>>> import numpy as np
>>> np.set_printoptions(precision=4, suppress=True, linewidth=200)
>>> tidy = lambda a: np.round(a, 4) + 0
>>> F = np.loadtxt("dump.csv", delimiter=",")
>>> print(tidy(F))
[[ 1.     0.     0.     0.     0.     0.     0.     0.   ]
 [ 0.     1.     0.     0.     0.     0.     0.     0.   ]
 [ 0.     0.     0.5    0.     0.866  0.     0.     0.   ]
 [ 0.     0.     0.     1.     0.     0.     0.     0.   ]
 [ 0.     0.    -0.866  0.     0.5    0.     0.     0.   ]
 [ 0.     0.     0.     0.     0.     1.     0.     0.   ]
 [ 0.     0.     0.     0.     0.     0.     1.     0.   ]
 [ 0.     0.     0.     0.     0.     0.     0.     1.   ]]
>>> # 7 groups of indices that never mix
>>> r0 = np.array([7, 1, 9, 5, -7, -2, 3, -1])
>>> other = F + np.outer(r0, np.eye(8)[6])
>>> tidy(other)
array([[ 1.   ,  0.   ,  0.   ,  0.   ,  0.   ,  0.   ,  7.   ,  0.   ],
       [ 0.   ,  1.   ,  0.   ,  0.   ,  0.   ,  0.   ,  1.   ,  0.   ],
       [ 0.   ,  0.   ,  0.5  ,  0.   ,  0.866,  0.   ,  9.   ,  0.   ],
       [ 0.   ,  0.   ,  0.   ,  1.   ,  0.   ,  0.   ,  5.   ,  0.   ],
       [ 0.   ,  0.   , -0.866,  0.   ,  0.5  ,  0.   , -7.   ,  0.   ],
       [ 0.   ,  0.   ,  0.   ,  0.   ,  0.   ,  1.   , -2.   ,  0.   ],
       [ 0.   ,  0.   ,  0.   ,  0.   ,  0.   ,  0.   ,  4.   ,  0.   ],
       [ 0.   ,  0.   ,  0.   ,  0.   ,  0.   ,  0.   , -1.   ,  1.   ]])
>>> tidy(np.linalg.det(other) / np.linalg.det(F)), tidy(1 + np.linalg.solve(F, r0)[6])
(np.float64(4.0), np.float64(4.0))
>>> np.linalg.matrix_rank(np.linalg.inv(other) - np.linalg.inv(F), tol=1e-8)
np.int64(1)
>>> x = np.array([2, 0, 3, 3, 1, 1, 0, 1])
>>> h = np.maximum(F @ x, 0)
>>> tidy(np.maximum(F @ (3 * x), 0))
array([6.    , 0.    , 7.0981, 9.    , 0.    , 3.    , 0.    , 3.    ])
>>> tidy(np.maximum(F @ x, 0) - np.maximum(-F @ x, 0))
array([ 2.    ,  0.    ,  2.366 ,  3.    , -2.0981,  1.    ,  0.    ,  1.    ])
>>> tidy(h)
array([2.   , 0.   , 2.366, 3.   , 0.   , 1.   , 0.   , 1.   ])
>>> tidy(F * (h > 1e-9)[:, None])
array([[1.   , 0.   , 0.   , 0.   , 0.   , 0.   , 0.   , 0.   ],
       [0.   , 0.   , 0.   , 0.   , 0.   , 0.   , 0.   , 0.   ],
       [0.   , 0.   , 0.5  , 0.   , 0.866, 0.   , 0.   , 0.   ],
       [0.   , 0.   , 0.   , 1.   , 0.   , 0.   , 0.   , 0.   ],
       [0.   , 0.   , 0.   , 0.   , 0.   , 0.   , 0.   , 0.   ],
       [0.   , 0.   , 0.   , 0.   , 0.   , 1.   , 0.   , 0.   ],
       [0.   , 0.   , 0.   , 0.   , 0.   , 0.   , 0.   , 0.   ],
       [0.   , 0.   , 0.   , 0.   , 0.   , 0.   , 0.   , 1.   ]])
>>> rng = np.random.default_rng(5931)
>>> labels = rng.permutation(8)
>>> print(labels)
[5 4 6 7 2 0 1 3]
>>> other = F[labels][:, labels]
>>> tidy(np.linalg.det(other)), tidy(np.linalg.det(F[labels]))
(np.float64(1.0), np.float64(-1.0))
>>> np.trace(other)
np.float64(7.0)
>>> tidy(np.diag(other))
array([1. , 0.5, 1. , 1. , 0.5, 1. , 1. , 1. ])
>>> X = np.array([[9, 0, -5, 2],
...     [-9, -6, -2, -5],
...     [1, -3, -5, 0],
...     [2, 2, -4, 9],
...     [8, 3, -2, -4],
...     [1, 2, 8, 9],
...     [-2, 3, 0, 8],
...     [-2, -4, -1, 5],
...     [-8, -9, 2, 0],
...     [7, 4, 2, 0],
...     [-9, -3, -8, -1]])
>>> print(X)
[[ 9  0 -5  2]
 [-9 -6 -2 -5]
 [ 1 -3 -5  0]
 [ 2  2 -4  9]
 [ 8  3 -2 -4]
 [ 1  2  8  9]
 [-2  3  0  8]
 [-2 -4 -1  5]
 [-8 -9  2  0]
 [ 7  4  2  0]
 [-9 -3 -8 -1]]
>>> other = X / np.linalg.norm(X, axis=1, keepdims=True)
>>> C2 = other @ other.T
>>> (np.abs(C2) > 0.9).astype(int)
array([[1, 0, 0, 0, 0, 0, 0, 0, 0, 0, 0],
       [0, 1, 0, 0, 0, 0, 0, 0, 0, 1, 0],
       [0, 0, 1, 0, 0, 0, 0, 0, 0, 0, 0],
       [0, 0, 0, 1, 0, 0, 0, 0, 0, 0, 0],
       [0, 0, 0, 0, 1, 0, 0, 0, 0, 0, 0],
       [0, 0, 0, 0, 0, 1, 0, 0, 0, 0, 0],
       [0, 0, 0, 0, 0, 0, 1, 0, 0, 0, 0],
       [0, 0, 0, 0, 0, 0, 0, 1, 0, 0, 0],
       [0, 0, 0, 0, 0, 0, 0, 0, 1, 0, 0],
       [0, 1, 0, 0, 0, 0, 0, 0, 0, 1, 0],
       [0, 0, 0, 0, 0, 0, 0, 0, 0, 0, 1]])
>>> tidy(np.degrees(np.arccos(np.clip(C2[9, 3], -1, 1))))
np.float64(80.5331)
>>> np.argwhere(np.triu(np.abs(C2) > 0.95, 1))
array([], shape=(0, 2), dtype=int64)
>>> tidy(C2[9])
array([ 0.6084, -0.9067, -0.3052,  0.1645,  0.7989,  0.3047, -0.0274, -0.568 , -0.8679,  1.    , -0.8799])
>>> other = X + rng.integers(-2, 3, (11, 3)) @ rng.integers(-2, 3, (3, 4))
>>> print(other)
[[ 12  -3  -3   2]
 [ -3 -12   0  -5]
 [  1  -6  -3  -3]
 [  2  -1   1   6]
 [  7  -1   3  -9]
 [  1  -1  10   6]
 [ -1  -2   4   4]
 [  0  -5  -3   6]
 [ -6 -13   5  -2]
 [  9   0   5  -2]
 [ -8  -5  -5  -2]]
>>> print(tidy(np.linalg.svd(other - X, compute_uv=False)))
[17.9768  8.3701  2.7884  0.    ]
>>> np.linalg.matrix_rank(other - X, tol=1e-8)
np.int64(3)
>>> Xs = X - X.mean(axis=0)
>>> Uu, s, Vh = np.linalg.svd(Xs, full_matrices=False)
>>> tidy((s ** 2).sum() ** 2 / (s ** 4).sum())
np.float64(2.5336)
>>> tidy(np.abs(Vh[-1]))
array([0.4348, 0.8577, 0.0231, 0.2734])
>>> tidy(s ** 2 / (s ** 2).sum())
array([0.5486, 0.2725, 0.1309, 0.048 ])
>>> np.abs(Vh[0]).argmax()
np.int64(0)
>>> np.searchsorted(np.cumsum(s ** 2) / (s ** 2).sum(), 0.9) + 1
np.int64(3)
>>> m1 = np.loadtxt("out18.csv", delimiter=",")
>>> tidy(m1)
array([[ 25.2862,  13.4624,  76.4131,  64.312 , -95.9602, -81.9097, -85.9094, -36.8358, -28.975 ,   7.6885],
       [ 23.5977,  12.2081,  72.638 ,  60.326 , -91.1121, -76.9563, -80.9527, -34.1003, -26.5688,   6.9674],
       [ 20.8762,  10.242 ,  66.4821,  53.9211, -83.2205, -68.9423, -72.9245, -29.75  , -22.749 ,   5.855 ],
       [ 20.4213,   9.9206,  65.4437,  52.8531, -81.8911, -67.5989, -71.5775, -29.0305, -22.1182,   5.6755],
       [ 13.2117,   5.164 ,  48.51  ,  36.0248, -60.2978, -46.109 , -49.9665, -17.9781, -12.4818,   3.1276],
       [  6.5594,   1.581 ,  31.5607,  20.6411, -38.8939, -25.7383, -29.286 ,  -8.5985,  -4.4738,   1.4621],
       [  5.6787,   1.1978,  29.1382,  18.6062, -35.8577, -22.9696, -26.4469,  -7.4459,  -3.5167,   1.3153],
       [  3.0763,   0.2644,  21.5004,  12.5528, -26.3347, -14.5972, -17.7818,  -4.2249,  -0.9236,   1.0319],
       [  2.4586,   0.1013,  19.5275,  11.0943, -23.889 , -12.5469, -15.6324,  -3.5123,  -0.3791,   1.0061],
       [  2.3218,   0.0691,  19.0782,  10.7691, -23.3329, -12.088 , -15.1492,  -3.3579,  -0.2636,   1.003 ],
       [  0.7433,  -0.1592,  13.3797,   6.9024, -16.3134,  -6.5922,  -9.2717,  -1.6888,   0.8827,   1.0535],
       [ -0.5544,   0.0676,   6.4149,   2.9979,  -7.8305,  -1.1992,  -3.0836,  -0.5545,   1.1946,   1.2442],
       [ -0.6421,   0.1434,   5.3803,   2.5125,  -6.5792,  -0.621 ,  -2.3265,  -0.4861,   1.0982,   1.2493],
       [ -0.5317,   0.3261,   1.8865,   1.0035,  -2.3485,   0.4559,  -0.3767,  -0.3582,   0.4366,   0.9277],
       [ -0.5049,   0.3218,   1.7289,   0.9338,  -2.1558,   0.4569,  -0.3206,  -0.3476,   0.3965,   0.8859],
       [ -0.3581,   0.27  ,   1.0549,   0.6184,  -1.327 ,   0.3905,  -0.1263,  -0.2772,   0.2242,   0.6508],
       [  0.2117,  -0.2418,  -0.4487,  -0.3603,   0.585 ,  -0.301 ,  -0.0251,   0.2428,  -0.038 ,  -0.4496],
       [  0.822 ,  -1.3141,  -1.4444,  -1.6253,   1.9714,  -1.3019,  -0.2473,   1.36  ,   0.2285,  -2.1051],
       [  1.7643,  -4.9577,  -2.8837,  -5.5174,   4.3295,  -3.0015,  -0.4817,   5.4661,   2.4705,  -6.7547],
       [  2.0664,  -7.9842,  -3.7437,  -8.8229,   5.8869,  -3.5081,  -0.1561,   9.0646,   4.8463, -10.2646],
       [  2.135 ,  -9.6543,  -4.2028, -10.6882,   6.729 ,  -3.5832,   0.1619,  11.0945,   6.2562, -12.1364],
       [  2.1527, -10.939 ,  -4.5574, -12.1413,   7.3791,  -3.5652,   0.4605,  12.6728,   7.3754, -13.5538],
       [  2.1477, -12.0046,  -4.8542, -13.3579,   7.9221,  -3.5069,   0.7395,  13.9914,   8.3229, -14.7171],
       [  1.9613, -16.6262,  -6.185 , -18.7381,  10.3325,  -2.8852,   2.2243,  19.793 ,  12.5912, -19.662 ],
       [  1.9463, -16.8541,  -6.2526, -19.0073,  10.454 ,  -2.8413,   2.3076,  20.082 ,  12.8072, -19.9023],
       [  1.8354, -18.3606,  -6.7052, -20.7955,  11.2635,  -2.5243,   2.8786,  21.9988,  14.246 , -21.4843],
       [  1.4709, -22.2125,  -7.9028, -25.4284,  13.384 ,  -1.5247,   4.4856,  26.9426,  18.001 , -25.4822],
       [  0.1209, -32.1636, -11.2494, -37.7278,  19.1775,   2.0275,   9.4074,  39.9355,  28.0786, -35.5794],
       [ -0.3879, -35.2418, -12.3513, -41.6114,  21.0525,   3.3467,  11.1082,  44.0051,  31.2791, -38.6526],
       [ -2.8968, -48.3161, -17.3274, -58.4282,  29.3836,   9.8057,  19.0369,  61.488 ,  45.1848, -51.5193],
       [ -3.0505, -49.045 , -17.6175, -59.379 ,  29.8638,  10.2003,  19.5076,  62.4706,  45.9724, -52.2292],
       [ -3.4429, -50.8788, -18.3528, -61.7766,  31.0785,  11.207 ,  20.7036,  64.946 ,  47.9589, -54.0125],
       [ -5.8342, -61.4018, -22.7106, -75.6742,  38.2207,  17.3347,  27.8616,  79.2326,  59.481 , -64.1737],
       [ -5.8848, -61.615 , -22.8012, -75.9581,  38.3682,  17.4645,  28.0114,  79.5234,  59.7164, -64.3784],
       [ -6.4146, -63.8238, -23.7446, -78.9034,  39.9028,  18.8211,  29.5733,  82.5385,  62.1593, -66.4969]])
>>> other = np.linalg.inv(F)
>>> (np.abs(other) > 1e-9).astype(int)
array([[1, 0, 0, 0, 0, 0, 0, 0],
       [0, 1, 0, 0, 0, 0, 0, 0],
       [0, 0, 1, 0, 1, 0, 0, 0],
       [0, 0, 0, 1, 0, 0, 0, 0],
       [0, 0, 1, 0, 1, 0, 0, 0],
       [0, 0, 0, 0, 0, 1, 0, 0],
       [0, 0, 0, 0, 0, 0, 1, 0],
       [0, 0, 0, 0, 0, 0, 0, 1]])
>>> tidy(other)
array([[ 1.   ,  0.   ,  0.   ,  0.   ,  0.   ,  0.   ,  0.   ,  0.   ],
       [ 0.   ,  1.   ,  0.   ,  0.   ,  0.   ,  0.   ,  0.   ,  0.   ],
       [ 0.   ,  0.   ,  0.5  ,  0.   , -0.866,  0.   ,  0.   ,  0.   ],
       [ 0.   ,  0.   ,  0.   ,  1.   ,  0.   ,  0.   ,  0.   ,  0.   ],
       [ 0.   ,  0.   ,  0.866,  0.   ,  0.5  ,  0.   ,  0.   ,  0.   ],
       [ 0.   ,  0.   ,  0.   ,  0.   ,  0.   ,  1.   ,  0.   ,  0.   ],
       [ 0.   ,  0.   ,  0.   ,  0.   ,  0.   ,  0.   ,  1.   ,  0.   ],
       [ 0.   ,  0.   ,  0.   ,  0.   ,  0.   ,  0.   ,  0.   ,  1.   ]])
>>> tidy(np.linalg.inv(other))
array([[ 1.   ,  0.   ,  0.   ,  0.   ,  0.   ,  0.   ,  0.   ,  0.   ],
       [ 0.   ,  1.   ,  0.   ,  0.   ,  0.   ,  0.   ,  0.   ,  0.   ],
       [ 0.   ,  0.   ,  0.5  ,  0.   ,  0.866,  0.   ,  0.   ,  0.   ],
       [ 0.   ,  0.   ,  0.   ,  1.   ,  0.   ,  0.   ,  0.   ,  0.   ],
       [ 0.   ,  0.   , -0.866,  0.   ,  0.5  ,  0.   ,  0.   ,  0.   ],
       [ 0.   ,  0.   ,  0.   ,  0.   ,  0.   ,  1.   ,  0.   ,  0.   ],
       [ 0.   ,  0.   ,  0.   ,  0.   ,  0.   ,  0.   ,  1.   ,  0.   ],
       [ 0.   ,  0.   ,  0.   ,  0.   ,  0.   ,  0.   ,  0.   ,  1.   ]])
>>> tidy(np.linalg.det(F) * np.linalg.det(other))
np.float64(1.0)
>>> tidy(F @ other)
array([[1., 0., 0., 0., 0., 0., 0., 0.],
       [0., 1., 0., 0., 0., 0., 0., 0.],
       [0., 0., 1., 0., 0., 0., 0., 0.],
       [0., 0., 0., 1., 0., 0., 0., 0.],
       [0., 0., 0., 0., 1., 0., 0., 0.],
       [0., 0., 0., 0., 0., 1., 0., 0.],
       [0., 0., 0., 0., 0., 0., 1., 0.],
       [0., 0., 0., 0., 0., 0., 0., 1.]])
